In [1]: import numpy as np

In [2]: np.set_printoptions(suppress=True, linewidth=200)

In [3]: rd = lambda a: np.round(a, 2) + 0

In [4]: A = np.loadtxt("m.csv", delimiter=",")

In [5]: rd(A)
Out[5]: 
array([[-0.21, -0.35,  0.15,  0.49, -0.04, -0.49, -0.57, -0.08],
       [ 0.4 , -0.59, -0.42,  0.03, -0.38,  0.1 ,  0.12, -0.38],
       [-0.37, -0.52, -0.19,  0.22,  0.24,  0.32,  0.23,  0.54],
       [ 0.09,  0.08,  0.08, -0.08, -0.73,  0.19, -0.32,  0.55],
       [-0.25,  0.1 , -0.65, -0.34, -0.07, -0.58,  0.04,  0.21],
       [ 0.46, -0.4 ,  0.4 , -0.42,  0.22, -0.37,  0.07,  0.33],
       [-0.06, -0.14, -0.19, -0.48,  0.31,  0.38, -0.67, -0.12],
       [ 0.61,  0.26, -0.37,  0.43,  0.33,  0.01, -0.2 ,  0.29]])

In [6]: x = np.array([-2, 2, -2, 0, 0, 1, 0, 2])

In [7]: rhs = A @ x

In [8]: rd(rhs)
Out[8]: array([-1.22, -1.79,  1.48,  1.09,  1.84, -2.23,  0.37,  0.65])

In [9]: rd(np.linalg.solve(A.T, A[5]))
Out[9]: array([0., 0., 0., 0., 0., 1., 0., 0.])

In [10]: rd(np.linalg.solve(A, rhs))
Out[10]: array([-2.,  2., -2.,  0.,  0.,  1.,  0.,  2.])

In [11]: print(rd(np.linalg.solve(A, A[:, 6])))
[0. 0. 0. 0. 0. 0. 1. 0.]

In [12]: x = np.array([0, 0, 3, 1, 2, 0, 2, 1])

In [13]: rd(np.abs(np.linalg.eigvals(A)))
Out[13]: array([1., 1., 1., 1., 1., 1., 1., 1.])

In [14]: rd(np.sort(np.abs(np.degrees(np.angle(np.linalg.eigvals(A))))))
Out[14]: array([  0.  ,  65.59,  65.59, 112.76, 112.76, 165.  , 165.  , 180.  ])

In [15]: rd(np.linalg.det(A))
Out[15]: np.float64(-1.0)

In [16]: 8 - np.linalg.matrix_rank(A - np.eye(8), tol=1e-8)
Out[16]: np.int64(1)

In [17]: rd(np.linalg.inv(A))
Out[17]: 
array([[-0.21,  0.4 , -0.37,  0.09, -0.25,  0.46, -0.06,  0.61],
       [-0.35, -0.59, -0.52,  0.08,  0.1 , -0.4 , -0.14,  0.26],
       [ 0.15, -0.42, -0.19,  0.08, -0.65,  0.4 , -0.19, -0.37],
       [ 0.49,  0.03,  0.22, -0.08, -0.34, -0.42, -0.48,  0.43],
       [-0.04, -0.38,  0.24, -0.73, -0.07,  0.22,  0.31,  0.33],
       [-0.49,  0.1 ,  0.32,  0.19, -0.58, -0.37,  0.38,  0.01],
       [-0.57,  0.12,  0.23, -0.32,  0.04,  0.07, -0.67, -0.2 ],
       [-0.08, -0.38,  0.54,  0.55,  0.21,  0.33, -0.12,  0.29]])

In [18]: t3 = np.stack([A, 3 * A, A[::-1]])

In [19]: print(np.linalg.matrix_rank(t3.reshape(3, -1)))
2

In [20]: (t3 @ A.T).shape
Out[20]: (3, 8, 8)

In [21]: t3.shape
Out[21]: (3, 8, 8)

In [22]: O, Rm = np.linalg.qr(A)

In [23]: np.allclose(Rm.T @ Rm, A.T @ A)
Out[23]: True

In [24]: O.shape, Rm.shape
Out[24]: ((8, 8), (8, 8))

In [25]: abs(Rm[0, 0]), rd(np.linalg.norm(A[:, 0]))
Out[25]: (np.float64(1.0), np.float64(1.0))

In [26]: rd(Rm)
Out[26]: 
array([[1., 0., 0., 0., 0., 0., 0., 0.],
       [0., 1., 0., 0., 0., 0., 0., 0.],
       [0., 0., 1., 0., 0., 0., 0., 0.],
       [0., 0., 0., 1., 0., 0., 0., 0.],
       [0., 0., 0., 0., 1., 0., 0., 0.],
       [0., 0., 0., 0., 0., 1., 0., 0.],
       [0., 0., 0., 0., 0., 0., 1., 0.],
       [0., 0., 0., 0., 0., 0., 0., 1.]])

In [27]: rd(np.abs(np.diag(Rm)))
Out[27]: array([1., 1., 1., 1., 1., 1., 1., 1.])

In [28]: rd(O.T @ O)
Out[28]: 
array([[1., 0., 0., 0., 0., 0., 0., 0.],
       [0., 1., 0., 0., 0., 0., 0., 0.],
       [0., 0., 1., 0., 0., 0., 0., 0.],
       [0., 0., 0., 1., 0., 0., 0., 0.],
       [0., 0., 0., 0., 1., 0., 0., 0.],
       [0., 0., 0., 0., 0., 1., 0., 0.],
       [0., 0., 0., 0., 0., 0., 1., 0.],
       [0., 0., 0., 0., 0., 0., 0., 1.]])

In [29]: print(rd(np.linalg.norm(A, axis=0)))
[1. 1. 1. 1. 1. 1. 1. 1.]

In [30]: rd(np.linalg.svd(A, compute_uv=False))
Out[30]: array([1., 1., 1., 1., 1., 1., 1., 1.])

In [31]: rd(A[:, 1] @ A[:, 3])
Out[31]: np.float64(0.0)

In [32]: rd(np.linalg.pinv(A))
Out[32]: 
array([[-0.21,  0.4 , -0.37,  0.09, -0.25,  0.46, -0.06,  0.61],
       [-0.35, -0.59, -0.52,  0.08,  0.1 , -0.4 , -0.14,  0.26],
       [ 0.15, -0.42, -0.19,  0.08, -0.65,  0.4 , -0.19, -0.37],
       [ 0.49,  0.03,  0.22, -0.08, -0.34, -0.42, -0.48,  0.43],
       [-0.04, -0.38,  0.24, -0.73, -0.07,  0.22,  0.31,  0.33],
       [-0.49,  0.1 ,  0.32,  0.19, -0.58, -0.37,  0.38,  0.01],
       [-0.57,  0.12,  0.23, -0.32,  0.04,  0.07, -0.67, -0.2 ],
       [-0.08, -0.38,  0.54,  0.55,  0.21,  0.33, -0.12,  0.29]])

In [33]: rd(A.T @ A)
Out[33]: 
array([[1., 0., 0., 0., 0., 0., 0., 0.],
       [0., 1., 0., 0., 0., 0., 0., 0.],
       [0., 0., 1., 0., 0., 0., 0., 0.],
       [0., 0., 0., 1., 0., 0., 0., 0.],
       [0., 0., 0., 0., 1., 0., 0., 0.],
       [0., 0., 0., 0., 0., 1., 0., 0.],
       [0., 0., 0., 0., 0., 0., 1., 0.],
       [0., 0., 0., 0., 0., 0., 0., 1.]])

In [34]: print(rd(A @ A.T))
[[1. 0. 0. 0. 0. 0. 0. 0.]
 [0. 1. 0. 0. 0. 0. 0. 0.]
 [0. 0. 1. 0. 0. 0. 0. 0.]
 [0. 0. 0. 1. 0. 0. 0. 0.]
 [0. 0. 0. 0. 1. 0. 0. 0.]
 [0. 0. 0. 0. 0. 1. 0. 0.]
 [0. 0. 0. 0. 0. 0. 1. 0.]
 [0. 0. 0. 0. 0. 0. 0. 1.]]
